% python3 -q
>>> import numpy as np
>>> from numpy import linalg as LA
>>> np.set_printoptions(suppress=True, linewidth=160)
>>> E = np.load("run11.npy")
>>> E
array([[  9.,   0., -10.],
       [  0.,   5.,   0.],
       [-10.,   0.,  30.]])
>>> vals, V = LA.eigh(E)
>>> vec = np.array([1, -1, 0])
>>> vec @ E @ vec
np.float64(14.0)
>>> vec @ E @ vec / (vec @ vec), vals[0], vals[-1]
(np.float64(7.0), np.float64(5.0), np.float64(34.0))
>>> np.round(V * np.abs(vals) @ V.T, 2)
array([[  9.,   0., -10.],
       [  0.,   5.,   0.],
       [-10.,   0.,  30.]])
>>> rng = np.random.default_rng(84645)
>>> lab = rng.permutation(3)
>>> lab
array([1, 0, 2])
>>> A2 = E[lab][:, lab]
>>> np.diag(A2)
array([ 5.,  9., 30.])
>>> np.trace(A2)
np.float64(44.0)
>>> round(LA.det(A2), 2), round(float(LA.det(E[lab])), 2)
(np.float64(850.0), -850.0)
>>> A2
array([[  5.,   0.,   0.],
       [  0.,   9., -10.],
       [  0., -10.,  30.]])
>>> np.allclose(A2, E)
False
>>> Lm = LA.cholesky(A2)
>>> np.round(np.prod(np.diag(Lm)) ** 2, 2), round(float(LA.det(A2)), 2)
(np.float64(850.0), 850.0)
>>> Lm.round(2)
array([[ 2.24,  0.  ,  0.  ],
       [ 0.  ,  3.  ,  0.  ],
       [ 0.  , -3.33,  4.35]])
>>> vec = np.ones(3)
>>> for _ in range(4):
...     vec = E @ vec
...     vec /= LA.norm(vec)
...     print(round(vec @ E @ vec, 2))
... 
29.42
33.88
34.0
34.0
>>> vec.round(2) + 0
array([-0.37,  0.  ,  0.93])
>>> np.kron(np.eye(2, dtype=int), E)
array([[  9.,   0., -10.,   0.,   0.,  -0.],
       [  0.,   5.,   0.,   0.,   0.,   0.],
       [-10.,   0.,  30.,  -0.,   0.,   0.],
       [  0.,   0.,  -0.,   9.,   0., -10.],
       [  0.,   0.,   0.,   0.,   5.,   0.],
       [ -0.,   0.,   0., -10.,   0.,  30.]])
>>> np.einsum("ii->", E)
np.float64(44.0)
>>> np.einsum("ij,ji->", E, E)
np.float64(1206.0)
>>> np.round(LA.det(E[::-1]), 2)
np.float64(-850.0)
>>> round(LA.eigvals(E).sum().real, 2)
np.float64(44.0)
>>> np.round(LA.eigvals(E), 2)
array([ 5., 34.,  5.])
>>> np.poly(E)
array([   1.,  -44.,  365., -850.])
>>> K = np.tanh(np.array([[-0.2, -0.5, -2.4],
...     [0.8, -0.1, 0.2],
...     [1.9, 1.5, -1.3],
...     [1.4, 1.9, 0.7],
...     [1.0, 0.1, 0.4],
...     [1.8, -0.8, 0.3],
...     [0.1, 0.9, 1.0],
...     [0.1, 0.6, -0.9],
...     [-0.7, -1.3, 0.0],
...     [-0.4, 0.2, -0.7],
...     [-0.7, 1.2, -1.2],
...     [-1.9, -0.3, 0.0],
...     [-1.6, -0.5, 0.7],
...     [0.2, 0.7, -0.3],
...     [0.0, 2.6, -0.1],
...     [0.1, -0.7, -1.1],
...     [-0.9, 1.0, -1.2]]) @ np.array([[0.3, 1.1, -0.7, 1.2],
...     [0.3, -0.3, -0.2, -0.2],
...     [2.0, 1.2, 2.3, -1.0]]))
>>> K.round(2)
array([[-1.  , -0.99, -1.  ,  0.98],
       [ 0.54,  0.82, -0.08,  0.65],
       [-0.92,  0.08, -1.  ,  1.  ],
       [ 0.98,  0.95,  0.24,  0.54],
       [ 0.81,  0.91,  0.2 ,  0.65],
       [ 0.72,  0.99, -0.39,  0.97],
       [ 0.98,  0.78,  0.97, -0.79],
       [-0.92, -0.82, -0.98,  0.72],
       [-0.54, -0.36,  0.64, -0.52],
       [-0.9 , -0.87, -0.88,  0.18],
       [-0.98, -0.99, -0.99,  0.12],
       [-0.58, -0.96,  0.88, -0.98],
       [ 0.65, -0.65,  0.99, -0.99],
       [-0.32, -0.34, -0.75,  0.38],
       [ 0.52, -0.72, -0.64, -0.4 ],
       [-0.98, -0.76, -0.99,  0.88],
       [-0.98, -0.99, -0.98, -0.08]])
>>> vec = np.array([2, 2, 0, 1])
>>> y = K @ vec
>>> np.round(LA.lstsq(K, y)[0], 2) + 0
array([2., 2., 0., 1.])
>>> y = y + 0.1 * rng.normal(size=17)
>>> y.round(2)
array([-2.99,  3.55, -0.78,  4.4 ,  4.08,  4.48,  2.63, -2.79, -2.41, -3.27, -3.79, -4.13, -0.89, -1.  , -0.8 , -2.54, -3.96])
>>> c, *_ = LA.lstsq(K, y)
>>> [round(float(LA.norm(LA.solve(K.T @ K + lam * np.eye(4), K.T @ y))), 2) for lam in (0, 1, 10, 100)]
[3.03, 2.83, 1.9, 0.48]
>>> c.round(2)
array([ 2.07,  1.93, -0.01,  1.06])
>>> np.round(LA.norm(y - K @ c), 2)
np.float64(0.29)
>>> c.round()
array([ 2.,  2., -0.,  1.])
>>> Xc = K - K.mean(axis=0)
>>> Uu, sigma, Vt = LA.svd(Xc, full_matrices=False)
>>> np.round(Vt[0] * np.sign(Vt[0, np.abs(Vt[0]).argmax()]), 2)
array([ 0.64,  0.51,  0.53, -0.2 ])
>>> np.searchsorted(np.cumsum(sigma ** 2) / (sigma ** 2).sum(), 0.9) + 1
np.int64(2)
>>> sigma.round(2)
array([4.82, 3.56, 1.36, 0.76])
>>> (np.sign(Uu[:, 0]) == np.sign(Uu[0, 0])).astype(int)
array([1, 0, 1, 0, 0, 0, 0, 1, 0, 1, 1, 0, 0, 1, 0, 1, 1])
>>> round(float((sigma ** 2).sum() ** 2 / (sigma ** 4).sum()), 2)
2.09
>>> np.round(Xc.mean(axis=0), 2) + 0
array([0., 0., 0., 0.])
>>> Xc = (K - K.mean(axis=0)) / K.std(axis=0)
>>> np.argwhere(np.abs(Xc) > 2)
array([], shape=(0, 2), dtype=int64)
>>> np.round(Xc.std(axis=0), 2)
array([1., 1., 1., 1.])
>>> c = LA.lstsq(np.delete(Xc, 1, axis=1), Xc[:, 1])[0]
>>> np.round(1 - np.var(Xc[:, 1] - np.delete(Xc, 1, axis=1) @ c), 2)
np.float64(0.85)
>>> c.round(2)
array([0.62, 0.48, 0.71])
>>> np.abs(c).argmax()
np.int64(2)
>>> G = np.cov(K, rowvar=False)
>>> np.argwhere(np.triu(np.abs(np.corrcoef(K.T)) > 0.8, 1))
array([], shape=(0, 2), dtype=int64)
>>> np.round(K.std(axis=0), 2)
array([0.79, 0.77, 0.75, 0.68])
>>> np.argsort(-K.std(axis=0).round(6), kind="stable")
array([0, 1, 2, 3])
>>> np.round(LA.eigvalsh(G)[::-1], 2)
array([1.45, 0.79, 0.12, 0.04])
>>> M = np.load("x.npy")
>>> M.round(2)
array([[ 0.69, -0.35, -0.3 ],
       [-0.35,  0.6 , -0.34],
       [-0.3 , -0.34,  0.71]])
>>> vals, V = LA.eigh(M)
>>> vec = np.array([2, 7, 3])
>>> np.round(vec @ M @ vec / (vec @ vec), 2), round(vals[0], 2), np.round(vals[-1], 2)
(np.float64(0.17), np.float64(0.0), np.float64(1.0))
>>> np.round(V * np.abs(vals) @ V.T, 2)
array([[ 0.69, -0.35, -0.3 ],
       [-0.35,  0.6 , -0.34],
       [-0.3 , -0.34,  0.71]])
>>> A2 = M / np.sqrt((M ** 2).mean(axis=1, keepdims=True))
>>> np.round(M - M.mean(axis=1, keepdims=True), 2)
array([[ 0.68, -0.37, -0.31],
       [-0.32,  0.63, -0.31],
       [-0.32, -0.36,  0.69]])
>>> vals, V = LA.eigh(M)
>>> np.unique(vals.round(6) + 0, return_counts=True)[1]
array([1, 2])
>>> np.round(V @ np.diag(vals) @ V.T, 2)
array([[ 0.69, -0.35, -0.3 ],
       [-0.35,  0.6 , -0.34],
       [-0.3 , -0.34,  0.71]])
>>> (vals > 1e-8).sum(), (vals < -1e-8).sum()
(np.int64(2), np.int64(0))
>>> A2 = np.array([[-1, 2, 0], [1, -1, -1]])
>>> C = np.kron(A2, M)
>>> C.shape
(6, 9)
>>> C.round(2)
array([[-0.69,  0.35,  0.3 ,  1.38, -0.71, -0.6 ,  0.  , -0.  , -0.  ],
       [ 0.35, -0.6 ,  0.34, -0.71,  1.19, -0.68, -0.  ,  0.  , -0.  ],
       [ 0.3 ,  0.34, -0.71, -0.6 , -0.68,  1.43, -0.  , -0.  ,  0.  ],
       [ 0.69, -0.35, -0.3 , -0.69,  0.35,  0.3 , -0.69,  0.35,  0.3 ],
       [-0.35,  0.6 , -0.34,  0.35, -0.6 ,  0.34,  0.35, -0.6 ,  0.34],
       [-0.3 , -0.34,  0.71,  0.3 ,  0.34, -0.71,  0.3 ,  0.34, -0.71]])
>>> data = np.array([[-3.64, -1.86, -0.39, -1.37, -1.58], [-2.13, 1.77, 1.48, 3.75, 0.41]])
>>> A2 = np.array([[2, 1, 0], [2, 1, 2], [0, 2, 3], [3, 3, 2], [1, 3, 0]])
>>> np.round(A2.T @ data.T, 2)
array([[-16.69,  10.94],
       [-15.13,  15.08],
       [ -7.63,  15.48]])
>>> np.round(np.einsum("ik,kj->ji", data, A2), 2)
array([[-16.69,  10.94],
       [-15.13,  15.08],
       [ -7.63,  15.48]])
>>> np.round(np.einsum("ik,kj->ij", data, A2), 2)
array([[-16.69, -15.13,  -7.63],
       [ 10.94,  15.08,  15.48]])
>>> LA.matrix_rank(np.vstack([data, A2.T]))
np.int64(5)
>>> np.round(np.einsum("ij,ij->i", data, data), 2)
array([21.23, 24.09])
>>> X = np.loadtxt("out14.csv", delimiter=",")
>>> X
array([[4., 1., 1.],
       [1., 4., 1.],
       [1., 1., 4.]])
>>> X @ (-1.0) ** np.arange(3)
array([ 4., -2.,  4.])
>>> np.fft.fft(X[0])
array([6.+0.j, 3.+0.j, 3.+0.j])
>>> Lm = LA.cholesky(X)
>>> Lm.round(2)
array([[2.  , 0.  , 0.  ],
       [0.5 , 1.94, 0.  ],
       [0.5 , 0.39, 1.9 ]])
>>> np.prod(np.diag(Lm)) ** 2, round(LA.det(X), 2)
(np.float64(54.0), np.float64(54.0))
>>> X / np.sqrt(np.outer(np.diag(X), np.diag(X)))
array([[1.  , 0.25, 0.25],
       [0.25, 1.  , 0.25],
       [0.25, 0.25, 1.  ]])
>>> np.round(np.diag(Lm) ** 2, 2)
array([4.  , 3.75, 3.6 ])
>>> np.round(Lm @ Lm.T, 2)
array([[4., 1., 1.],
       [1., 4., 1.],
       [1., 1., 4.]])
>>> LA.eigvalsh(X).min() > 0
np.True_
>>> vec = np.ones(3)
>>> for _ in range(6):
...     vec = X @ vec
...     vec /= LA.norm(vec)
...     print(round(vec @ X @ vec, 2))
... 
6.0
6.0
6.0
6.0
6.0
6.0
>>> vec.round(2)
array([0.58, 0.58, 0.58])
>>> q, R = LA.qr(X)
>>> q.round(2)
array([[-0.94,  0.27, -0.19],
       [-0.24, -0.95, -0.19],
       [-0.24, -0.14,  0.96]])
>>> R.round(2)
array([[-4.24, -2.12, -2.12],
       [ 0.  , -3.67, -1.22],
       [ 0.  ,  0.  ,  3.46]])
>>> np.round(q.T @ q, 2) + 0
array([[1., 0., 0.],
       [0., 1., 0.],
       [0., 0., 1.]])
>>> np.round(R - R[0], 2)
array([[ 0.  ,  0.  ,  0.  ],
       [ 4.24, -1.55,  0.9 ],
       [ 4.24,  2.12,  5.59]])
>>> np.round(np.diff(R, axis=0), 2)
array([[ 4.24, -1.55,  0.9 ],
       [ 0.  ,  3.67,  4.69]])
>>> R[3]
Traceback (most recent call last):
  File "<python-input-107>", line 1, in <module>
    R[3]
    ~^^^
IndexError: index 3 is out of bounds for axis 0 with size 3
>>> LA.matrix_rank(R)
np.int64(3)
>>> R.shape
(3, 3)
>>> np.round(R.sum(axis=1), 2)
array([-8.49, -4.9 ,  3.46])
>>> round(np.abs(R).max(), 2)
np.float64(4.24)
>>> A2 = np.array([[-2, -3], [3, -3]])
>>> J = np.tile(A2, (2, 2))
>>> J
array([[-2, -3, -2, -3],
       [ 3, -3,  3, -3],
       [-2, -3, -2, -3],
       [ 3, -3,  3, -3]])
>>> # row 2 repeats row 0
>>> np.argsort(-LA.norm(J, axis=0).round(6), kind="stable")[:3]
array([1, 3, 0])
>>> LA.cond(J) > 100
np.True_
>>> [round(float(x), 2) for x in LA.svd(J, compute_uv=False)[:3]]
[8.81, 6.81, 0.0]
>>> np.round(LA.norm(J, 2) / LA.norm(J), 2)
np.float64(0.79)
>>> A = np.loadtxt("m.csv", delimiter=",")
>>> A.round(2)
array([[1.13, 0.99],
       [0.99, 0.87]])
>>> Uu, sigma, Vt = LA.svd(A)
>>> V = Vt[:(sigma > 1e-8).sum()]
>>> vec = A[0] + -1 * A[1] + rng.integers(2) * np.eye(2)[0]
>>> vec.round(2)
array([0.14, 0.12])
>>> LA.matrix_rank(np.vstack([A, vec]))
np.int64(1)
>>> Uu, sigma, Vt = LA.svd(A)
>>> np.argmax(sigma[:-1] / (sigma[1:] + 1e-6)) + 1
np.int64(1)
>>> A2 = Uu[:, :1] @ np.diag(sigma[:1]) @ Vt[:1]
>>> round(LA.norm(A - A2, 2), 2), np.round(sigma[1], 2)
(np.float64(0.0), np.float64(0.0))
>>> LA.matrix_rank(A, rtol=0.05)
np.int64(1)
>>> vals, V = LA.eigh(A)
>>> vec = np.array([1, 2])
>>> round(vec @ A @ vec, 2)
np.float64(8.57)
>>> np.round(LA.eigvalsh(A[1:, 1:]), 2)
array([0.87])
>>> np.round(V * np.abs(vals) @ V.T, 2)
array([[1.13, 0.99],
       [0.99, 0.87]])
>>> np.abs(np.diag(LA.qr(A)[1])) > 1e-9
array([ True, False])
>>> np.round(A @ LA.pinv(A) @ A, 2)
array([[1.13, 0.99],
       [0.99, 0.87]])
>>> np.round(np.trace(LA.pinv(A) @ A), 2)
np.float64(1.0)
>>> np.unique(A.round(6), axis=0).shape
(2, 2)
>>> LA.lstsq(A[:-1].T, A[-1])[2]
np.int32(1)
>>> W0 = np.load("case18.npy")
>>> W0
array([[1.  , 0.5 , 0.25, 0.12, 0.06],
       [0.5 , 1.  , 0.5 , 0.25, 0.12],
       [0.25, 0.5 , 1.  , 0.5 , 0.25],
       [0.12, 0.25, 0.5 , 1.  , 0.5 ],
       [0.06, 0.12, 0.25, 0.5 , 1.  ]])
>>> vals, V = LA.eigh(W0)
>>> vec = np.array([2, -2, 0, -1, 1])
>>> (np.sign(V[:, -1].round(6)) == np.sign(V[0, -1].round(6))).astype(int)
array([1, 1, 1, 1, 1])
>>> np.round(V * np.sqrt(vals) @ V.T, 2)
array([[0.96, 0.25, 0.09, 0.04, 0.02],
       [0.25, 0.93, 0.24, 0.09, 0.04],
       [0.09, 0.24, 0.93, 0.24, 0.09],
       [0.04, 0.09, 0.24, 0.93, 0.25],
       [0.02, 0.04, 0.09, 0.25, 0.96]])
>>> round(float(vec @ W0 @ vec), 2)
5.28
>>> W0[1] @ W0[2]
np.float64(1.28)
>>> np.round(LA.norm(W0, axis=1), 2)
array([1.15, 1.26, 1.27, 1.26, 1.15])
>>> round(LA.norm(W0, 1), 2), np.round(LA.norm(W0, np.inf), 2)
(np.float64(2.5), np.float64(2.5))
>>> np.round(LA.norm(W0, 2), 2)
np.float64(2.26)
>>> round(LA.norm(W0[1], 1), 2), round(float(LA.norm(W0[1], np.inf)), 2)
(np.float64(2.37), 1.0)
>>> vec = np.ones(5)
>>> for _ in range(3):
...     vec = W0 @ vec
...     vec /= LA.norm(vec)
...     print(round(vec @ W0 @ vec, 2))
... 
2.25
2.26
2.26
>>> vec.round(2)
array([0.36, 0.48, 0.52, 0.48, 0.36])
>>> w1 = np.array([[0, -2, 0], [-4, -3, -4], [-3, -8, 4], [0, 1, -1], [-2, -8, -7]])
>>> c = np.array([5, -5, 0])
>>> H = np.maximum(W0 @ w1 + c, 0)
>>> H
array([[2.13, 0.  , 0.  ],
       [0.  , 0.  , 0.  ],
       [0.  , 0.  , 0.  ],
       [1.5 , 0.  , 0.  ],
       [1.77, 0.  , 0.  ]])
>>> LA.matrix_rank(H)
np.int64(1)
>>> C = np.array([[1, 0], [8, 1], [3, 2]])
>>> w1 @ C
array([[-16,  -2],
       [-40, -11],
       [-55,   0],
       [  5,  -1],
       [-87, -22]])
>>> H @ C
array([[2.13, 0.  ],
       [0.  , 0.  ],
       [0.  , 0.  ],
       [1.5 , 0.  ],
       [1.77, 0.  ]])
>>> LA.cond(H) > 100
np.True_
>>> LA.matrix_rank(H, rtol=0.1)
np.int64(1)
>>> np.argsort(-LA.norm(H, axis=0).round(6), kind="stable")[:3]
array([0, 1, 2])
